In [1]: import numpy as np

In [2]: np.set_printoptions(precision=2, suppress=True, linewidth=160, sign=" ")

In [3]: other = np.array([[-1, 2, -3], [3, -3, -2], [-3, -3, 0]])

In [4]: arr = other - other.T

In [5]: arr
Out[5]: 
array([[ 0, -1,  0],
       [ 1,  0,  1],
       [ 0, -1,  0]])

In [6]: # column 2 repeats column 0

In [7]: np.unique(arr.round(6), axis=0).shape
Out[7]: (2, 3)

In [8]: np.allclose(arr[:-1].T @ np.linalg.lstsq(arr[:-1].T, arr[-1])[0], arr[-1])
Out[8]: True

In [9]: np.abs(np.diag(np.linalg.qr(arr)[1])) > 1e-9
Out[9]: array([ True,  True, False])

In [10]: np.linalg.lstsq(arr[:-1].T, arr[-1])[2]
Out[10]: np.int32(2)

In [11]: arr @ np.linalg.pinv(arr) @ arr
Out[11]: 
array([[ 0., -1.,  0.],
       [ 1.,  0.,  1.],
       [ 0., -1.,  0.]])

In [12]: r = np.linalg.matrix_rank(arr)

In [13]: r
Out[13]: np.int64(2)

In [14]: N = np.linalg.svd(arr)[2][r:].T

In [15]: N @ N.T
Out[15]: 
array([[ 0.5,  0. , -0.5],
       [ 0. ,  0. ,  0. ],
       [-0.5,  0. ,  0.5]])

In [16]: arr @ N
Out[16]: 
array([[ 0.],
       [ 0.],
       [ 0.]])

In [17]: N[:, 0] / N[np.abs(N[:, 0]).round(6).argmax(), 0]
Out[17]: array([ 1.,  0., -1.])

In [18]: np.allclose(arr @ N, 0)
Out[18]: True

In [19]: N.shape
Out[19]: (3, 1)

In [20]: vec = np.array([1, -9, -3])

In [21]: h1 = np.maximum(arr @ vec, 0)

In [22]: np.maximum(arr @ (3 * vec), 0)
Out[22]: array([ 27,   0,  27])

In [23]: np.maximum(arr @ vec, 0) - np.maximum(-arr @ vec, 0)
Out[23]: array([ 9, -2,  9])

In [24]: np.tanh(arr @ vec)
Out[24]: array([ 1.  , -0.96,  1.  ])

In [25]: other = np.array([[0, 2, 1], [-1, 2, 0]])

In [26]: basis = np.kron(other, arr)

In [27]: np.linalg.matrix_rank(basis)
Out[27]: np.int64(4)

In [28]: J = np.loadtxt("x.csv", delimiter=",")

In [29]: J
Out[29]: 
array([[ 1.,  3.,  1.,  3.],
       [-3.,  3., -3.,  3.],
       [ 1.,  3.,  1.,  3.],
       [-3.,  3., -3.,  3.]])

In [30]: # looks like rank 2

In [31]: other = np.array([[5, 2, 6], [7, 5, 3], [8, 6, 1], [6, 0, 5]])

In [32]: np.vstack([J, other.T]).shape
Out[32]: (7, 4)

In [33]: other.T @ J.T
Out[33]: 
array([[52.,  0., 52.,  0.],
       [23., -9., 23., -9.],
       [31.,  3., 31.,  3.]])

In [34]: other @ J
Traceback (most recent call last):
  Cell In[34], line 1
    other @ J
ValueError: matmul: Input operand 1 has a mismatch in its core dimension 0, with gufunc signature (n?,k),(k,m?)->(n?,m?) (size 4 is different from 3)


In [35]: round(float(np.trace(np.linalg.pinv(J) @ J)), 2)
Out[35]: 2.0

In [36]: np.linalg.lstsq(J[:-1].T, J[-1])[2]
Out[36]: np.int32(2)

In [37]: np.abs(np.diag(np.linalg.qr(J)[1])) > 1e-9
Out[37]: array([ True,  True, False, False])

In [38]: np.allclose(J[:-1].T @ np.linalg.lstsq(J[:-1].T, J[-1])[0], J[-1])
Out[38]: True

In [39]: np.unique(J.round(6), axis=0).shape
Out[39]: (2, 4)

In [40]: mat = np.loadtxt("arr.csv", delimiter=",")

In [41]: mat
Out[41]: 
array([[ 0.,  2.,  2.,  0.,  2.,  3.,  2.],
       [ 1.,  1.,  3.,  2.,  0.,  2.,  2.],
       [ 3.,  0.,  1.,  2.,  3.,  0.,  3.],
       [ 3.,  2.,  1.,  2.,  1.,  0.,  1.],
       [ 2.,  3.,  0.,  0.,  0.,  2.,  1.],
       [ 2.,  2.,  1.,  2.,  1.,  0.,  3.],
       [ 2.,  1.,  0.,  0.,  2.,  2.,  2.]])

In [42]: vec = np.array([3, -5, -7, 5, 3, 0, -2])

In [43]: target = mat @ vec

In [44]: target
Out[44]: array([-22., -17.,  15.,   3., -11.,  -4.,   3.])

In [45]: np.round(np.linalg.solve(mat, target + mat[:, 4]), 2) + 0
Out[45]: array([ 3., -5., -7.,  5.,  4.,  0., -2.])

In [46]: np.round(np.linalg.solve(mat, mat[:, 5]), 2) + 0
Out[46]: array([ 0.,  0.,  0.,  0.,  0.,  1.,  0.])

In [47]: np.round(np.linalg.solve(mat, target), 2) + 0
Out[47]: array([ 3., -5., -7.,  5.,  3.,  0., -2.])

In [48]: gram = mat.T @ mat

In [49]: np.diag(gram)
Out[49]: array([ 31.,  23.,  16.,  16.,  19.,  21.,  32.])

In [50]: np.trace(gram), (mat ** 2).sum()
Out[50]: (np.float64(158.0), np.float64(158.0))

In [51]: np.allclose(gram, gram.T)
Out[51]: True

In [52]: gram
Out[52]: 
array([[ 31.,  19.,  11.,  18.,  18.,  10.,  26.],
       [ 19.,  23.,  11.,  10.,  10.,  16.,  19.],
       [ 11.,  11.,  16.,  12.,   9.,  12.,  17.],
       [ 18.,  10.,  12.,  16.,  10.,   4.,  18.],
       [ 18.,  10.,   9.,  10.,  19.,  10.,  21.],
       [ 10.,  16.,  12.,   4.,  10.,  21.,  16.],
       [ 26.,  19.,  17.,  18.,  21.,  16.,  32.]])

In [53]: np.argsort(-np.linalg.norm(arr, axis=0).round(6), kind="stable")[:3]
Out[53]: array([ 1,  0,  2])

In [54]: np.round(np.linalg.norm(arr, 2) / np.linalg.norm(arr), 2)
Out[54]: np.float64(0.71)

In [55]: X = np.array([[15, 2, 3, 2], [-5, -2, -1, 2], [15, -2, 3, 2]])

In [56]: # column 0 is much longer than the rest

In [57]: round(np.linalg.norm(X) ** 2 / np.linalg.norm(X, 2) ** 2, 2)
Out[57]: np.float64(1.04)

In [58]: round(float(np.linalg.norm(X, 2)), 2)
Out[58]: 22.35

In [59]: rng = np.random.default_rng(2410)

In [60]: other = X + rng.integers(-2, 3, (3, 1)) @ rng.integers(-2, 3, (1, 4))

In [61]: other
Out[61]: 
array([[15,  2,  4,  3],
       [-5, -2, -2,  1],
       [15, -2,  5,  4]])

In [62]: np.linalg.matrix_rank(other - X, tol=1e-8)
Out[62]: np.int64(1)

In [63]: np.round(np.linalg.svd(other - X, compute_uv=False), 2) + 0
Out[63]: array([ 3.46,  0.  ,  0.  ])

In [64]: np.abs(other - X).sum(axis=1)
Out[64]: array([ 2,  2,  4])

In [65]: other = np.array([[3, 3], [-1, -3]])

In [66]: basis = np.kron(other, X)

In [67]: basis.shape
Out[67]: (6, 8)

In [68]: other = X / np.sqrt((X ** 2).mean(axis=1, keepdims=True))

In [69]: np.linalg.norm(other, axis=1)
Out[69]: array([ 2.,  2.,  2.])

In [70]: other[2]
Out[70]: array([ 1.93, -0.26,  0.39,  0.26])

In [71]: np.linalg.matrix_rank(X - X.mean(axis=1, keepdims=True))
Out[71]: np.int64(3)

In [72]: basis = np.array([[5, 4, -5], [-3, 2, 2], [-1, -5, 2]])

In [73]: K = (rng.random((32, 3)) < 0.25) @ basis

In [74]: K
Out[74]: 
array([[ 0,  0,  0],
       [ 0,  0,  0],
       [-1, -5,  2],
       [ 0,  0,  0],
       [ 0,  0,  0],
       [-1, -5,  2],
       [ 4, -1, -3],
       [ 0,  0,  0],
       [-3,  2,  2],
       [ 0,  0,  0],
       [-3,  2,  2],
       [ 5,  4, -5],
       [ 0,  0,  0],
       [ 0,  0,  0],
       [ 0,  0,  0],
       [ 4, -1, -3],
       [ 0,  0,  0],
       [-1, -5,  2],
       [ 5,  4, -5],
       [ 0,  0,  0],
       [ 0,  0,  0],
       [-3,  2,  2],
       [ 0,  0,  0],
       [-3,  2,  2],
       [ 0,  0,  0],
       [-1, -5,  2],
       [-3,  2,  2],
       [ 5,  4, -5],
       [ 0,  0,  0],
       [ 0,  0,  0],
       [ 5,  4, -5],
       [ 0,  0,  0]])

In [75]: Xc = K - K.mean(axis=0)

In [76]: Uu, s, Vh = np.linalg.svd(Xc, full_matrices=False)

In [77]: np.abs(Vh[-1])
Out[77]: array([ 0.62,  0.18,  0.76])

In [78]: Xc.mean(axis=0)
Out[78]: array([ 0.,  0.,  0.])

In [79]: np.searchsorted(np.cumsum(s ** 2) / (s ** 2).sum(), 0.9) + 1
Out[79]: np.int64(2)

In [80]: E = np.array([[5, -8, -2], [3, -2, 6]])

In [81]: E[-1] = E[0] + 4 * E[1]

In [82]: E
Out[82]: 
array([[  5,  -8,  -2],
       [ 17, -16,  22]])

In [83]: # row 1 dominates

In [84]: other = np.array([[-2, -3], [3, 2]])

In [85]: basis = np.kron(other, E)

In [86]: basis
Out[86]: 
array([[-10,  16,   4, -15,  24,   6],
       [-34,  32, -44, -51,  48, -66],
       [ 15, -24,  -6,  10, -16,  -4],
       [ 51, -48,  66,  34, -32,  44]])

In [87]: E.sum(axis=0)
Out[87]: array([ 22, -24,  20])

In [88]: E.shape
Out[88]: (2, 3)

In [89]: np.linalg.rank(E)
Traceback (most recent call last):
  Cell In[89], line 1
    np.linalg.rank(E)
AttributeError: module 'numpy.linalg' has no attribute 'rank'


In [90]: np.linalg.matrix_rank(E)
Out[90]: np.int64(2)

In [91]: np.zeros(2, 3)
Traceback (most recent call last):
  Cell In[91], line 1
    np.zeros(2, 3)
TypeError: Cannot interpret '3' as a data type


In [92]: E.sum(axis=1)
Out[92]: array([-5, 23])

In [93]: vec = np.array([0, 0, 2])

In [94]: h1 = np.maximum(E @ vec, 0)

In [95]: E.T @ h1
Out[95]: array([ 748, -704,  968])

In [96]: np.maximum(E @ (3 * vec), 0)
Out[96]: array([   0,  132])

In [97]: s = 3 * 0.2 ** np.arange(5)

In [98]: feats = rng.normal(size=(30, 5)) * rng.permutation(s)

In [99]: feats.round(2) + 0
Out[99]: 
array([[-0.03,  0.  ,  2.18, -0.8 ,  0.01],
       [ 0.  ,  0.02,  3.16, -0.36,  0.  ],
       [ 0.09,  0.01,  5.95, -0.27,  0.  ],
       [ 0.2 ,  0.01,  4.57,  0.13,  0.  ],
       [-0.06,  0.  , -0.19, -0.63,  0.01],
       [ 0.06, -0.03, -4.43,  0.46,  0.  ],
       [-0.06, -0.02,  0.74, -0.18,  0.  ],
       [ 0.06,  0.  ,  0.96, -0.03,  0.01],
       [-0.02,  0.02, -0.39,  0.34,  0.  ],
       [ 0.06,  0.03,  1.86, -1.36,  0.  ],
       [-0.11, -0.02, -1.88, -0.47,  0.01],
       [-0.05, -0.01,  2.42,  0.34,  0.01],
       [ 0.  , -0.03, -0.15,  0.72,  0.  ],
       [-0.06,  0.  , -2.91, -1.24,  0.  ],
       [ 0.12, -0.02,  3.85,  0.12,  0.  ],
       [-0.01, -0.02, -2.77,  0.06,  0.  ],
       [-0.1 ,  0.02,  1.11, -0.18,  0.  ],
       [ 0.18, -0.02,  1.74, -0.89,  0.  ],
       [ 0.17,  0.  , -0.83, -0.74,  0.  ],
       [ 0.14,  0.01, -2.84, -1.11,  0.  ],
       [ 0.14,  0.  , -0.9 , -0.86,  0.  ],
       [-0.11, -0.02, -3.31, -0.54,  0.01],
       [ 0.09, -0.03, -0.66, -0.4 ,  0.  ],
       [ 0.17, -0.02,  3.06,  0.07, -0.01],
       [ 0.17, -0.02,  0.37,  0.92, -0.01],
       [ 0.21,  0.02, -2.68, -0.47,  0.  ],
       [-0.04,  0.03, -4.24, -1.44,  0.  ],
       [-0.16,  0.01, -4.27,  0.33, -0.01],
       [ 0.21, -0.03,  4.71,  0.69,  0.  ],
       [ 0.11,  0.03,  1.6 , -0.41,  0.  ]])

In [100]: # column 2 dominates

In [101]: vec = np.array([-1, 1, 2, -1, -3])

In [102]: target = feats @ vec

In [103]: np.round(np.linalg.pinv(feats) @ feats, 2) + 0
Out[103]: 
array([[ 1.,  0.,  0.,  0.,  0.],
       [ 0.,  1.,  0.,  0.,  0.],
       [ 0.,  0.,  1.,  0.,  0.],
       [ 0.,  0.,  0.,  1.,  0.],
       [ 0.,  0.,  0.,  0.,  1.]])

In [104]: try:
     ...:     np.linalg.solve(feats, target)
     ...: except np.linalg.LinAlgError as e:
     ...:     print(e)
     ...: 
Last 2 dimensions of the array must be square

In [105]: target = target + 0.02 * rng.normal(size=30)

In [106]: target
Out[106]: 
array([ 5.16,  6.72, 12.1 ,  8.84,  0.23, -9.4 ,  1.74,  1.82, -1.11,  5.04, -3.23,  4.5 , -1.02, -4.49,  7.44, -5.62,  2.53,  4.14, -1.09, -4.71, -1.04,
       -5.99, -1.04,  5.85, -0.33, -5.07, -6.95, -8.66,  8.48,  3.52])

In [107]: b, *_ = np.linalg.lstsq(feats, target)

In [108]: [round(float(np.linalg.norm(np.linalg.solve(feats.T @ feats + lam * np.eye(5), feats.T @ target))), 2) for lam in (0, 1, 10, 100)]
Out[108]: [5.17, 2.18, 1.95, 1.37]

In [109]: np.round(feats.T @ (target - feats @ b), 2) + 0
Out[109]: array([ 0.,  0.,  0.,  0.,  0.])

In [110]: np.linalg.svd(feats, compute_uv=False)
Out[110]: array([ 15.48,   3.61,   0.58,   0.1 ,   0.02])

In [111]: np.unravel_index(np.abs(feats).argmax(), feats.shape)
Out[111]: (np.int64(2), np.int64(2))

In [112]: feats.shape
Out[112]: (30, 5)

In [113]: np.zeros(30, 5)
Traceback (most recent call last):
  Cell In[113], line 1
    np.zeros(30, 5)
TypeError: Cannot interpret '5' as a data type


In [114]: Xc = (feats - feats.mean(axis=0)) / feats.std(axis=0)

In [115]: Xc.std(axis=0)
Out[115]: array([ 1.,  1.,  1.,  1.,  1.])

In [116]: b = np.linalg.lstsq(np.delete(Xc, 2, axis=1), Xc[:, 2])[0]

In [117]: np.abs(b).argmax()
Out[117]: np.int64(0)

In [118]: P = K @ np.linalg.solve(K.T @ K, K.T)

In [119]: np.allclose(P @ P, P)
Out[119]: True

In [120]: round(np.trace(P), 2)
Out[120]: np.float64(3.0)

In [121]: gram = feats.T @ feats

In [122]: round(np.trace(gram), 2), np.round((feats ** 2).sum(), 2)
Out[122]: (np.float64(252.9), np.float64(252.9))

In [123]: gram.round(2) + 0
Out[123]: 
array([[  0.42,  -0.01,   3.92,  -0.21,   0.  ],
       [ -0.01,   0.01,  -0.1 ,  -0.16,   0.  ],
       [  3.92,  -0.1 , 238.95,  10.74,  -0.02],
       [ -0.21,  -0.16,  10.74,  13.52,  -0.02],
       [  0.  ,   0.  ,  -0.02,  -0.02,   0.  ]])

In [124]: np.round(np.diag(gram), 2) + 0
Out[124]: array([   0.42,    0.01,  238.95,   13.52,    0.  ])

In [125]: (feats @ feats.T).shape
Out[125]: (30, 30)

In [126]: W0 = np.loadtxt("layer3.csv", delimiter=",")

In [127]: W0
Out[127]: 
array([[ 1., -1.,  1., -1.],
       [ 1.,  0.,  0.,  0.],
       [ 1.,  1.,  1.,  1.],
       [ 1.,  2.,  4.,  8.],
       [ 1.,  3.,  9., 27.]])

In [128]: # row 4 is much longer than the rest

In [129]: [round(float(x), 2) for x in np.linalg.svd(W0, compute_uv=False)[:3]]
Out[129]: [30.08, 2.5, 1.56]

In [130]: np.linalg.matrix_rank(W0, rtol=0.1)
Out[130]: np.int64(1)
